$ python3 -q
>>> import numpy as np
>>> np.set_printoptions(precision=2, suppress=True, linewidth=200)
>>> rnd = lambda a: np.round(a, 2) + 0
>>> feats = np.load("case2.npy")
>>> feats
array([[-1.,  1.,  1.],
       [ 1., -1.,  1.],
       [ 1.,  1., -1.]])
>>> O, evecs = np.linalg.qr(feats[:, :2])[0], np.linalg.qr(feats[:, 2:])[0]
>>> sigma = np.linalg.svd(O.T @ evecs, compute_uv=False)
>>> rnd(np.linalg.norm(O @ O.T - evecs @ evecs.T, 2))
np.float64(1.0)
>>> rnd(np.degrees(np.arccos(sigma.clip(0, 1))))
array([54.74])
>>> (sigma > 0.9).sum()
np.int64(0)
>>> rng = np.random.default_rng(6605)
>>> other = feats + rng.integers(-2, 3, (3, 2)) @ rng.integers(-2, 3, (2, 3))
>>> other
array([[ 1.,  5.,  0.],
       [ 3., -3., -3.],
       [ 0., -4., -2.]])
>>> np.linalg.matrix_rank(other - feats, tol=1e-8)
np.int64(2)
>>> np.abs(other - feats).sum(axis=1)
array([7., 8., 7.])
>>> other - feats
array([[ 2.,  4., -1.],
       [ 2., -2., -4.],
       [-1., -5., -1.]])
>>> print(rnd(np.linalg.svd(other - feats, compute_uv=False)))
[6.98 4.82 0.  ]
>>> other = feats[0, 0] * feats[1:] - np.outer(feats[1:, 0], feats[0])
>>> other
array([[ 0.,  0., -2.],
       [ 0., -2.,  0.]])
>>> np.flatnonzero(~other.round(6).any(axis=1))
array([], dtype=int64)
>>> feats[:, 0] / feats[0, 0]
array([ 1., -1., -1.])
>>> np.linalg.matrix_rank(other), np.linalg.matrix_rank(feats)
(np.int64(2), np.int64(3))
